In [1]: import numpy as np

In [2]: import numpy.linalg as la

In [3]: np.set_printoptions(precision=1, suppress=True, linewidth=160)

In [4]: feats = np.load("x.npy")

In [5]: feats
Out[5]: 
array([[ 0.6,  1. , -0.7,  0.7,  0.4, -0.5, -1.3,  0.1,  1.3, -1.4, -0.6],
       [-1.3, -0.3, -0.5, -1.1, -0.6, -1.3,  0.6, -1.6, -0.5,  0.4,  0.2],
       [-2.1, -0.5,  2.6,  0. , -1. ,  0.3,  0.7, -0.3,  0.3, -0.8,  0.8],
       [ 0.2, -1.3,  0.9,  0.6,  1.5, -1. ,  0. , -1.3, -0.5, -1.5, -0.1],
       [ 0.3, -0.3,  0.1,  0.3,  0.2, -1.5, -0.2, -0.8,  0.8,  2. , -1.5],
       [ 0.9,  0.1,  1.5, -0.5, -1.1, -1.1,  0.6, -0.7, -0.5,  1.1, -0.1],
       [ 1.1,  0.5, -2.5,  0.3,  0.5,  0.3,  0.4,  1. ,  0.7, -0.6, -0.1],
       [ 0.5, -0.5, -0.1,  0.3,  0.3, -2.3, -1.1, -1.6, -0.7,  1.3, -1.2],
       [ 0.3,  1.1, -0.7,  0.5,  1.1, -0.4,  0. ,  1.5, -0.2,  0.4, -0.8],
       [ 1.7, -2.2,  0.7,  2. , -2.2,  0.4,  0.3,  0.8,  0.8,  0.5, -1. ],
       [-0.1,  0.6, -2.3, -0.7,  0.3,  1.5,  0.1,  0.6, -0.4,  0.5,  2. ],
       [-0.6, -0.6, -1.3, -0.2, -0.5,  1.4,  0.2, -1. ,  0.6, -0.5, -1.3],
       [ 0.9,  0.9,  2.1, -2. ,  0. ,  0.8,  0.6,  0.1, -0.6, -0.5,  0.1],
       [ 2. ,  0.1,  0.6, -1.1, -0.3,  0.6, -0.3,  0.8,  0. ,  0.1,  0.8],
       [-0.1,  0.1,  0.8,  1.9, -0.3, -1.1,  1.4,  0.2,  1. , -2.4, -0.6],
       [-1.5,  1.7, -1. , -0.8, -1.1, -0.1,  1.5, -0.3, -0.9, -0.9,  0. ],
       [-0.7, -0.4, -0.3, -0.5, -0.8, -1. ,  0.7,  0.7, -0.5, -0.9,  0.5],
       [-1.9, -0.8,  0.1,  0.6, -0.8, -1.2,  0.8,  0.5, -1. ,  0.7, -0.1],
       [ 1.7, -0.1,  0.3,  0.2,  0.4,  0.1,  0.3,  0.6, -1.7,  1. , -0.4],
       [ 0.3,  1.2,  1.7,  0. , -0.2,  0.7,  0.2, -1.4,  0.8, -0.7, -1. ],
       [-1.6,  1.4, -1. , -0.1, -1. , -0.3,  1.1,  0.8,  1. , -1.3, -3. ],
       [ 0. , -0.3,  0.5,  0.2,  0.7,  1.7, -0.2,  2. ,  1.8,  0.4, -0.6],
       [ 0.7, -0.3, -0.7,  0.7,  0.4,  2. , -1.1, -1.1,  0.4, -1.7,  0.6],
       [-2.4, -0.3,  0.8,  0.6,  1.4, -1.8, -0.6, -0.2,  0.3, -0.3, -0.4],
       [ 0.4, -0.6, -0.2, -0.3,  1.4,  0.1,  0. ,  0. ,  0.8,  0.8,  0.5],
       [-0.4,  0.4, -1.7, -0.2,  1.5,  0. , -0.6, -1.3,  1.2, -0.4,  0.8],
       [ 0.3,  0.9, -0.6,  1.4, -2.1,  0.5,  0.4,  0.3, -1. , -0.1, -0.1],
       [ 1. , -0.5, -4. , -2.5,  1.5, -4.5, -4.5,  2. , -3. ,  8.5,  6.5],
       [ 0.2,  0. , -0.8, -1.3,  0. ,  0.1, -0.5, -0.8,  0.4, -0.1,  0.1],
       [ 2.5,  1.5, -1.1,  1. ,  0.1,  0.2,  0.8, -0.7, -0.2,  1.8,  1.5],
       [-0.2, -2.1, -0.7,  1. , -1.2,  1.8, -0.9,  0.4, -1.9,  0.5,  0.9],
       [-0.3, -0.1, -1.3, -0.4,  0.9, -1.5, -1.6,  0.1,  1.2,  1.7,  0.4],
       [-0.3, -1. ,  0.1,  1.8,  0.6,  1.1, -0.1,  1.7, -2.2,  0.5,  1.9],
       [-0.2,  2.7,  0.2,  1.9, -0.2, -0.5, -0.1,  1.8,  0.4, -0.7, -1.1],
       [ 0.5,  1.2,  0.1,  1.8, -0.2, -0.7,  1. ,  1.1, -0.2,  1.6, -1.9],
       [-0.1, -1.5, -1.5, -0.5,  1.2,  0.6, -0.1,  1.7, -0.1,  0.3,  1.8],
       [ 0.4,  0.3, -1.1,  0.8, -1. ,  0.2,  0.3,  0.2, -0.4,  0.3,  1.9],
       [ 0. , -2.8,  1.2,  0. , -1.2,  0. ,  0.7,  2.3,  0.1, -0.9, -1.3],
       [ 1.6,  1.2,  0.2, -1.4,  0.5, -1.8, -1.8,  0. , -0.3, -0.2,  0.8],
       [-1.6,  2. ,  2.3,  2.2, -0.3, -0.3, -0.2, -1.1, -1.1,  0.4, -1.2],
       [ 1.8, -1.6, -0.4,  0.4, -0.5,  0.8, -0.4,  0.1, -0.6,  0.9, -1.4],
       [ 0.9, -0.9, -2. ,  2.2, -1.4,  0.6, -1.6,  1.4,  0.8,  0.9,  0.2],
       [-0.4,  0.6,  1.4,  0.2, -0.2, -0.9,  1.2, -0.3, -0.4, -0.8, -0.1]])

In [6]: # row 27 is much longer than the rest

In [7]: def softmax(z):
   ...:     e = np.exp(z - z.max(axis=-1, keepdims=True))
   ...:     return e / e.sum(axis=-1, keepdims=True)
   ...: 

In [8]: softmax(feats).sum(axis=1)
Out[8]: 
array([1., 1., 1., 1., 1., 1., 1., 1., 1., 1., 1., 1., 1., 1., 1., 1., 1., 1., 1., 1., 1., 1., 1., 1., 1., 1., 1., 1., 1., 1., 1., 1., 1., 1., 1., 1., 1., 1.,
       1., 1., 1., 1., 1.])

In [9]: np.round(softmax(10 * feats[28]), 1) + 0
Out[9]: array([0.1, 0. , 0. , 0. , 0. , 0. , 0. , 0. , 0.8, 0. , 0. ])

In [10]: S = feats @ feats.T / np.sqrt(11)

In [11]: softmax(S).round(6).argmax(axis=1)
Out[11]: 
array([ 0, 27,  2,  3, 27,  5,  6, 27, 33,  9, 27, 11, 12, 27, 14, 15, 16, 17, 27, 19, 20, 21, 22, 23, 27, 25, 26, 27, 27, 27, 30, 27, 27, 33, 34, 27, 27, 37,
       27, 39, 40, 41, 39])

In [12]: Ac = feats - feats.mean(axis=0)

In [13]: U, s, Vt = la.svd(Ac, full_matrices=False)

In [14]: np.round(np.abs(Vt[-1]), 1) + 0
Out[14]: array([0. , 0.1, 0.1, 0.2, 0.1, 0.1, 0.6, 0.1, 0.5, 0.3, 0.4])

In [15]: (np.sign(U[:, 0]) == np.sign(U[0, 0])).astype(int)
Out[15]: array([1, 0, 1, 1, 0, 1, 0, 0, 0, 1, 0, 1, 1, 0, 1, 1, 1, 1, 0, 1, 1, 1, 1, 1, 0, 0, 1, 0, 0, 0, 0, 0, 0, 1, 1, 0, 0, 1, 0, 1, 1, 0, 1])

In [16]: la.matrix_rank(Ac)
Out[16]: np.int64(11)

In [17]: np.abs(U[:, 0]).argmax()
Out[17]: np.int64(27)

In [18]: np.searchsorted(np.cumsum(s ** 2) / (s ** 2).sum(), 0.9) + 1
Out[18]: np.int64(8)

In [19]: np.round(Ac.mean(axis=0), 1) + 0
Out[19]: array([0., 0., 0., 0., 0., 0., 0., 0., 0., 0., 0.])

In [20]: dist = la.norm(feats[:, None] - feats[None], axis=-1)

In [21]: dist.mean(axis=1).argmax()
Out[21]: np.int64(27)

In [22]: la.matrix_rank(dist ** 2)
Out[22]: np.int64(13)

In [23]: G = np.cov(feats, rowvar=False)

In [24]: np.argsort(-feats.std(axis=0).round(6), kind="stable")
Out[24]: array([ 9, 10,  2,  5,  1,  0,  3,  7,  6,  8,  4])

In [25]: np.polyfit(feats[:, 9], feats[:, 2], 1)
Out[25]: array([-0.4, -0.1])

In [26]: J = np.loadtxt("w.csv", delimiter=",")

In [27]: J
Out[27]: 
array([[ 7.,  8.,  8.,  8.,  0.,  9.,  9.,  9.,  1.],
       [ 6., 44.,  6.,  7.,  9.,  4.,  9.,  9.,  7.],
       [ 9.,  8.,  4.,  8.,  0.,  6.,  2.,  5.,  0.],
       [ 4.,  5.,  2., 43.,  4.,  0.,  0.,  5.,  1.],
       [ 6.,  8.,  2.,  5., 41.,  0.,  5.,  0.,  6.],
       [ 2.,  8.,  1.,  6.,  3.,  1.,  4.,  1.,  2.],
       [ 7.,  7.,  2.,  3.,  5.,  8.,  8.,  6.,  0.],
       [ 9.,  2.,  4.,  1.,  6.,  5.,  9., 28.,  4.],
       [ 0.,  9.,  4.,  6.,  5.,  6.,  3.,  5., 23.]])

In [28]: r0, v = J[7], J[4]

In [29]: r0 @ v
Out[29]: np.float64(398.0)

In [30]: pr = (r0 @ v) / (r0 @ r0) * r0

In [31]: pr
Out[31]: array([ 3.4,  0.8,  1.5,  0.4,  2.3,  1.9,  3.4, 10.7,  1.5])

In [32]: labels = feats[:, 8] > np.median(feats[:, 8])

In [33]: r0 = feats[labels].mean(axis=0) - feats[~labels].mean(axis=0)

In [34]: labels.astype(int)
Out[34]: array([1, 0, 1, 0, 1, 0, 1, 0, 0, 1, 0, 1, 0, 1, 1, 0, 0, 0, 0, 1, 1, 1, 1, 1, 1, 1, 0, 0, 1, 0, 0, 1, 0, 1, 0, 1, 0, 1, 0, 0, 0, 1, 0])

In [35]: ((feats - feats.mean(axis=0)) @ r0 > 0).astype(int)
Out[35]: array([1, 0, 1, 1, 1, 0, 1, 0, 1, 1, 0, 1, 0, 0, 1, 0, 0, 0, 0, 1, 1, 1, 1, 1, 1, 1, 0, 0, 1, 0, 0, 1, 0, 1, 0, 1, 0, 1, 0, 0, 1, 1, 0])

In [36]: x0 = np.array([2, 3, 2, 3, 1, 2, 3, 3, 1])

In [37]: h = np.maximum(J @ x0, 0)

In [38]: np.flatnonzero(h > 1e-9)
Out[38]: array([0, 1, 2, 3, 4, 5, 6, 7, 8])

In [39]: (J - J.T) / 2
Out[39]: 
array([[ 0. ,  1. , -0.5,  2. , -3. ,  3.5,  1. ,  0. ,  0.5],
       [-1. ,  0. , -1. ,  1. ,  0.5, -2. ,  1. ,  3.5, -1. ],
       [ 0.5,  1. ,  0. ,  3. , -1. ,  2.5,  0. ,  0.5, -2. ],
       [-2. , -1. , -3. ,  0. , -0.5, -3. , -1.5,  2. , -2.5],
       [ 3. , -0.5,  1. ,  0.5,  0. , -1.5,  0. , -3. ,  0.5],
       [-3.5,  2. , -2.5,  3. ,  1.5,  0. , -2. , -2. , -2. ],
       [-1. , -1. ,  0. ,  1.5,  0. ,  2. ,  0. , -1.5, -1.5],
       [ 0. , -3.5, -0.5, -2. ,  3. ,  2. ,  1.5,  0. , -0.5],
       [-0.5,  1. ,  2. ,  2.5, -0.5,  2. ,  1.5,  0.5,  0. ]])

In [40]: np.allclose(J, J.T)
Out[40]: False

In [41]: np.allclose(J @ J.T, J.T @ J)
Out[41]: False

In [42]: J @ J
Out[42]: 
array([[ 363.,  674.,  219.,  616.,  235.,  275.,  343.,  535.,  148.],
       [ 594., 2315.,  454.,  852.,  939.,  429.,  697.,  860.,  580.],
       [ 250.,  568.,  182.,  551.,  162.,  184.,  246.,  371.,  105.],
       [ 317.,  534.,  188., 1963.,  416.,   99.,  153.,  451.,  149.],
       [ 409.,  858.,  230.,  591., 1828.,  174.,  393.,  221.,  451.],
       [ 152.,  486.,  107.,  384.,  258.,  106.,  158.,  188.,  134.],
       [ 277.,  567.,  170.,  353.,  380.,  205.,  305.,  375.,  129.],
       [ 476.,  440.,  265.,  300.,  516.,  354.,  493.,  987.,  274.],
       [ 222.,  784.,  216.,  566.,  488.,  253.,  276.,  410.,  660.]])

In [43]: A = np.loadtxt("mat.csv", delimiter=",")

In [44]: A
Out[44]: 
array([[ -1.,  -3.,   0.,   1.,  -2.,   0.],
       [  8.,  24.,   0.,  -8.,  16.,   0.],
       [ -7., -21.,   0.,   7., -14.,   0.],
       [  1.,   3.,   0.,  -1.,   2.,   0.],
       [ -4., -12.,   0.,   4.,  -8.,   0.],
       [  6.,  18.,   0.,  -6.,  12.,   0.],
       [  2.,   6.,   0.,  -2.,   4.,   0.],
       [  5.,  15.,   0.,  -5.,  10.,   0.],
       [ -4., -12.,   0.,   4.,  -8.,   0.],
       [ -3.,  -9.,   0.,   3.,  -6.,   0.]])

In [45]: # rows 4 and 8 are equal

In [46]: U, s, Vt = la.svd(A)

In [47]: s.round(1) + 0
Out[47]: array([57.6,  0. ,  0. ,  0. ,  0. ,  0. ])

In [48]: A2 = U[:, :1] @ np.diag(s[:1]) @ Vt[:1]

In [49]: la.matrix_rank(A, rtol=0.05)
Out[49]: np.int64(1)

In [50]: np.round(np.abs(A - A2).max(), 1)
Out[50]: np.float64(0.0)

In [51]: la.matrix_rank(A2)
Out[51]: np.int64(1)

In [52]: round(float(la.norm(A - A2) / la.norm(A)), 1)
Out[52]: 0.0

In [53]: round(la.norm(A - A2, 2), 1), round(s[1], 1)
Out[53]: (np.float64(0.0), np.float64(0.0))

In [54]: A2
Out[54]: 
array([[ -1.,  -3.,   0.,   1.,  -2.,   0.],
       [  8.,  24.,   0.,  -8.,  16.,   0.],
       [ -7., -21.,   0.,   7., -14.,   0.],
       [  1.,   3.,   0.,  -1.,   2.,   0.],
       [ -4., -12.,   0.,   4.,  -8.,   0.],
       [  6.,  18.,   0.,  -6.,  12.,   0.],
       [  2.,   6.,   0.,  -2.,   4.,   0.],
       [  5.,  15.,   0.,  -5.,  10.,   0.],
       [ -4., -12.,   0.,   4.,  -8.,   0.],
       [ -3.,  -9.,   0.,   3.,  -6.,   0.]])

In [55]: x0 = np.array([-1, 1, 2, 3, -1, 0])

In [56]: A @ np.ones(6)
Out[56]: array([ -5.,  40., -35.,   5., -20.,  30.,  10.,  25., -20., -15.])

In [57]: np.sign((A @ x0).round(6))
Out[57]: array([ 1., -1.,  1., -1.,  1., -1., -1., -1.,  1.,  1.])

In [58]: A @ np.eye(6)[1]
Out[58]: array([ -3.,  24., -21.,   3., -12.,  18.,   6.,  15., -12.,  -9.])

In [59]: A2 = A[0, 0] * A[1:] - np.outer(A[1:, 0], A[0])

In [60]: A2
Out[60]: 
array([[ 0.,  0., -0.,  0.,  0., -0.],
       [ 0.,  0.,  0.,  0.,  0.,  0.],
       [ 0.,  0., -0.,  0.,  0., -0.],
       [ 0.,  0.,  0.,  0.,  0.,  0.],
       [ 0.,  0., -0.,  0.,  0., -0.],
       [ 0.,  0., -0.,  0.,  0., -0.],
       [ 0.,  0., -0.,  0.,  0., -0.],
       [ 0.,  0.,  0.,  0.,  0.,  0.],
       [ 0.,  0.,  0.,  0.,  0.,  0.]])

In [61]: la.matrix_rank(A2), la.matrix_rank(A)
Out[61]: (np.int64(0), np.int64(1))

In [62]: x0 = np.array([2, 3, 6, 4, 8, 9])

In [63]: h = np.maximum(A @ x0, 0)

In [64]: A.T @ h
Out[64]: array([ 2990.,  8970.,     0., -2990.,  5980.,     0.])

In [65]: np.maximum(A @ x0, 0) - np.maximum(-A @ x0, 0)
Out[65]: array([ -23.,  184., -161.,   23.,  -92.,  138.,   46.,  115.,  -92.,  -69.])
